% python3 -q
>>> import numpy as np
>>> np.set_printoptions(precision=1, suppress=True, linewidth=200)
>>> def rnd(a):
...     return np.round(a, 1) + 0
... 
>>> J = np.load("run1.npy")
>>> J
array([[ 2,  1, -3],
       [ 1,  2,  1],
       [-3,  1,  2]])
>>> Q = J.astype(float).copy()
>>> for j in range(3):
...     Q[:, j] -= Q[:, :j] @ (Q[:, :j].T @ Q[:, j])
...     Q[:, j] /= np.linalg.norm(Q[:, j])
... 
>>> rnd(Q.T @ J)
array([[ 3.7,  0.3, -2.9],
       [ 0. ,  2.4,  0.7],
       [ 0. ,  0. ,  2.2]])
>>> rnd(Q)
array([[ 0.5,  0.4, -0.8],
       [ 0.3,  0.8,  0.5],
       [-0.8,  0.5, -0.3]])
>>> rnd(Q.T @ Q)
array([[1., 0., 0.],
       [0., 1., 0.],
       [0., 0., 1.]])
>>> A = np.loadtxt("case10.csv", delimiter=",")
>>> A
array([[ 4.,  3., -3., -3.],
       [ 3., 12., -9., -9.],
       [-3., -9., 12.,  9.],
       [-3., -9.,  9., 12.]])
>>> other = A / np.sqrt((A ** 2).mean(axis=1, keepdims=True))
>>> np.linalg.matrix_rank(other) == np.linalg.matrix_rank(A)
np.True_
>>> rnd(np.linalg.norm(other, axis=1))
array([2., 2., 2., 2.])
>>> np.linalg.matrix_rank(A - A.mean(axis=1, keepdims=True))
np.int64(3)
>>> np.all(np.linalg.eigvalsh(J) > 0)
np.False_
>>> feats = np.loadtxt("mat.csv", delimiter=",")
>>> rnd(feats)
array([[-1.8,  0.8,  0. , -2. ],
       [ 0. , -0.4,  1. ,  0.2],
       [-0.7,  0.4, -0.1, -0.8],
       [ 1.5, -1.6,  2.1,  1.9]])
>>> proj = np.triu(np.array([[4, 5, -7, -8], [1, 9, 3, 2], [-2, 2, 4, 9], [-3, -3, -6, 2]]), 1) + np.eye(4)
>>> other = proj @ feats @ np.linalg.inv(proj)
>>> rnd(np.poly(other))
array([1. , 0.4, 1. , 0. , 0. ])
>>> U, sigma, Vh = np.linalg.svd(feats)
>>> np.argmax(sigma[:-1] / (sigma[1:] + 1e-6)) + 1
np.int64(2)
>>> rnd(sigma)
array([4.5, 1.7, 0. , 0. ])
>>> other = U[:, :2] @ np.diag(sigma[:2]) @ Vh[:2]
>>> rnd(np.abs(feats - other).max())
np.float64(0.0)
>>> rnd(np.linalg.norm(feats - other, 2)), rnd(sigma[2])
(np.float64(0.0), np.float64(0.0))
>>> np.linalg.matrix_rank(other)
np.int64(2)
>>> rnd(other)
array([[-1.8,  0.8,  0. , -2. ],
       [ 0. , -0.4,  1. ,  0.2],
       [-0.7,  0.4, -0.1, -0.8],
       [ 1.5, -1.6,  2.1,  1.9]])
>>> rnd(np.linalg.norm(feats - other) / np.linalg.norm(feats))
np.float64(0.0)
>>> t3 = np.stack([feats, 5 * feats, feats[::-1]])
>>> (t3 @ feats.T).shape
(3, 4, 4)
>>> rnd(np.linalg.det(t3))
array([0., 0., 0.])
>>> rnd(np.linalg.norm(t3, axis=(1, 2)))
array([ 4.8, 24. ,  4.8])
>>> Q, _ = np.linalg.qr(np.array([[1.4, 0.4, -0.3], [2.3, 1.6, 0.7], [-0.2, 0.1, 0.8]]))
>>> evecs, _ = np.linalg.qr(np.array([[0.5, -0.3, 2.2, 0.8],
...     [1.3, 1.0, 1.0, 0.1],
...     [-0.3, -0.2, 0.6, 0.4],
...     [-1.1, 1.7, 1.3, -0.2]]))
>>> sigma = 5 * 0.5 ** np.arange(3)
>>> M = Q[:, :3] * sigma @ evecs[:3]
>>> rnd(M)
array([[-0.6, -1.4,  2.3, -1.7],
       [ 2.1,  0.4,  3.8, -0.8],
       [ 0.8,  0.8, -0.8, -0.7]])
>>> other = M / np.linalg.norm(M, axis=1, keepdims=True)
>>> cov = other @ other.T
>>> np.argwhere(np.triu(np.abs(cov) > 0.95, 1))
array([], shape=(0, 2), dtype=int64)
>>> (np.abs(cov) > 0.9).astype(int)
array([[1, 0, 0],
       [0, 1, 0],
       [0, 0, 1]])
>>> (cov - 2 * np.eye(3)).round(6).argmax(axis=1)
array([1, 0, 1])
>>> rnd(cov)
array([[ 1. ,  0.6, -0.5],
       [ 0.6,  1. , -0.1],
       [-0.5, -0.1,  1. ]])
>>> other = M / np.sqrt((M ** 2).mean(axis=1, keepdims=True))
>>> np.linalg.matrix_rank(other) == np.linalg.matrix_rank(M)
np.True_
>>> rnd(other[1])
array([ 0.9,  0.2,  1.7, -0.4])
>>> rnd(np.linalg.norm(other, axis=1))
array([2., 2., 2.])
>>> rnd(M - M.mean(axis=1, keepdims=True))
array([[-0.2, -1.1,  2.7, -1.4],
       [ 0.7, -1. ,  2.5, -2.2],
       [ 0.8,  0.8, -0.8, -0.7]])
>>> other = np.array([[-2, 1, 1], [1, 0, 0]])
>>> W2 = np.kron(other, M)
>>> np.linalg.matrix_rank(W2)
np.int64(6)
>>> rnd(np.linalg.norm(W2, 2)), rnd(np.linalg.norm(other, 2) * np.linalg.norm(M, 2))
(np.float64(12.9), np.float64(12.9))
>>> W2.shape
(6, 12)
>>> rnd(W2)
array([[ 1.2,  2.9, -4.6,  3.4, -0.6, -1.4,  2.3, -1.7, -0.6, -1.4,  2.3, -1.7],
       [-4.1, -0.7, -7.7,  1.6,  2.1,  0.4,  3.8, -0.8,  2.1,  0.4,  3.8, -0.8],
       [-1.6, -1.7,  1.6,  1.4,  0.8,  0.8, -0.8, -0.7,  0.8,  0.8, -0.8, -0.7],
       [-0.6, -1.4,  2.3, -1.7,  0. ,  0. ,  0. ,  0. ,  0. ,  0. ,  0. ,  0. ],
       [ 2.1,  0.4,  3.8, -0.8,  0. ,  0. ,  0. ,  0. ,  0. ,  0. ,  0. ,  0. ],
       [ 0.8,  0.8, -0.8, -0.7,  0. ,  0. ,  0. ,  0. ,  0. ,  0. ,  0. ,  0. ]])
>>> x0 = np.array([6, 3, -1])
>>> y = J @ x0
>>> y
array([ 18,  11, -17])
>>> rnd(np.linalg.solve(J.T, J[1]))
array([0., 1., 0.])
>>> rnd(np.linalg.solve(J, y + J[:, 2]))
array([6., 3., 0.])
>>> rnd(np.linalg.solve(J, y))
array([ 6.,  3., -1.])
>>> X = np.array([[0, 2, 1], [0, 0, 0], [0, 1, 0]])
>>> X
array([[0, 2, 1],
       [0, 0, 0],
       [0, 1, 0]])
>>> U, sigma, Vh = np.linalg.svd(feats)
>>> evecs = Vh[:(sigma > 1e-8).sum()]
>>> rng = np.random.default_rng(464)
>>> x0 = feats[2] + -1 * feats[0] + rng.integers(2) * np.eye(4)[1]
>>> rnd(x0)
array([ 1.1, -0.5, -0.1,  1.2])
>>> rnd(np.linalg.norm(x0 - evecs.T @ evecs @ x0))
np.float64(0.0)
>>> np.allclose(evecs.T @ evecs @ x0, x0)
True
>>> rnd(evecs.T @ evecs)
array([[ 0.4, -0.2, -0.1,  0.5],
       [-0.2,  0.2, -0.3, -0.2],
       [-0.1, -0.3,  0.9,  0. ],
       [ 0.5, -0.2,  0. ,  0.5]])
>>> r = np.linalg.matrix_rank(X)
>>> r
np.int64(2)
>>> ns = np.linalg.svd(X)[2][r:].T
>>> np.linalg.matrix_rank(X.T @ X), np.linalg.matrix_rank(X @ X.T)
(np.int64(2), np.int64(2))
>>> [int(np.linalg.matrix_rank(X[:, :j + 1])) for j in range(3)]
[0, 1, 2]
>>> ns[:, 0] / ns[np.abs(ns[:, 0]).round(6).argmax(), 0]
array([1., 0., 0.])
>>> U, sigma, Vh = np.linalg.svd(X)
>>> evecs = Vh[:(sigma > 1e-8).sum()]
>>> x0 = X[2] + 4 * X[1] + rng.integers(2) * np.eye(3)[2]
>>> x0
array([0., 1., 1.])
>>> np.linalg.matrix_rank(np.vstack([X, x0]))
np.int64(2)
>>> rnd(np.linalg.norm(x0 - evecs.T @ evecs @ x0))
np.float64(0.0)
>>> rnd(evecs.T @ evecs)
array([[0., 0., 0.],
       [0., 1., 0.],
       [0., 0., 1.]])
>>> np.allclose(evecs.T @ evecs @ x0, x0)
True
>>> rnd(np.linalg.norm(X))
np.float64(2.4)
>>> np.unravel_index(np.abs(X).argmax(), X.shape)
(np.int64(0), np.int64(1))
>>> X.shape
(3, 3)
>>> rnd(X.mean(axis=0))
array([0. , 1. , 0.3])
>>> X.sum(axis=1)
array([3, 0, 1])
>>> data = np.array([[5.4, -0.8, -19.7],
...     [5.2, 0.9, -18.3],
...     [5.5, 0.9, -21.8],
...     [5.7, -0.9, -19.4],
...     [6.7, -0.1, -19.6],
...     [4.7, -0.3, -19.5],
...     [3.2, -1.4, -21.1],
...     [6.3, 0.7, -19.3],
...     [4.6, -0.9, -19.5],
...     [5.8, -0.7, -21.5],
...     [5.4, 1.5, -21.0],
...     [4.2, 0.6, -19.9],
...     [5.9, 2.5, -20.0],
...     [3.3, -0.5, -19.2],
...     [3.5, 0.3, -19.6],
...     [5.1, -1.5, -19.5]])
>>> x0 = np.array([4, -4, -9])
>>> h = np.maximum(data @ x0, 0)
>>> data * (h > 1e-9)[:, None]
array([[  5.4,  -0.8, -19.7],
       [  5.2,   0.9, -18.3],
       [  5.5,   0.9, -21.8],
       [  5.7,  -0.9, -19.4],
       [  6.7,  -0.1, -19.6],
       [  4.7,  -0.3, -19.5],
       [  3.2,  -1.4, -21.1],
       [  6.3,   0.7, -19.3],
       [  4.6,  -0.9, -19.5],
       [  5.8,  -0.7, -21.5],
       [  5.4,   1.5, -21. ],
       [  4.2,   0.6, -19.9],
       [  5.9,   2.5, -20. ],
       [  3.3,  -0.5, -19.2],
       [  3.5,   0.3, -19.6],
       [  5.1,  -1.5, -19.5]])
>>> rnd(data.T @ h)
array([ 16101.9,     16.4, -63715.2])
>>> np.flatnonzero(h > 1e-9)
array([ 0,  1,  2,  3,  4,  5,  6,  7,  8,  9, 10, 11, 12, 13, 14, 15])
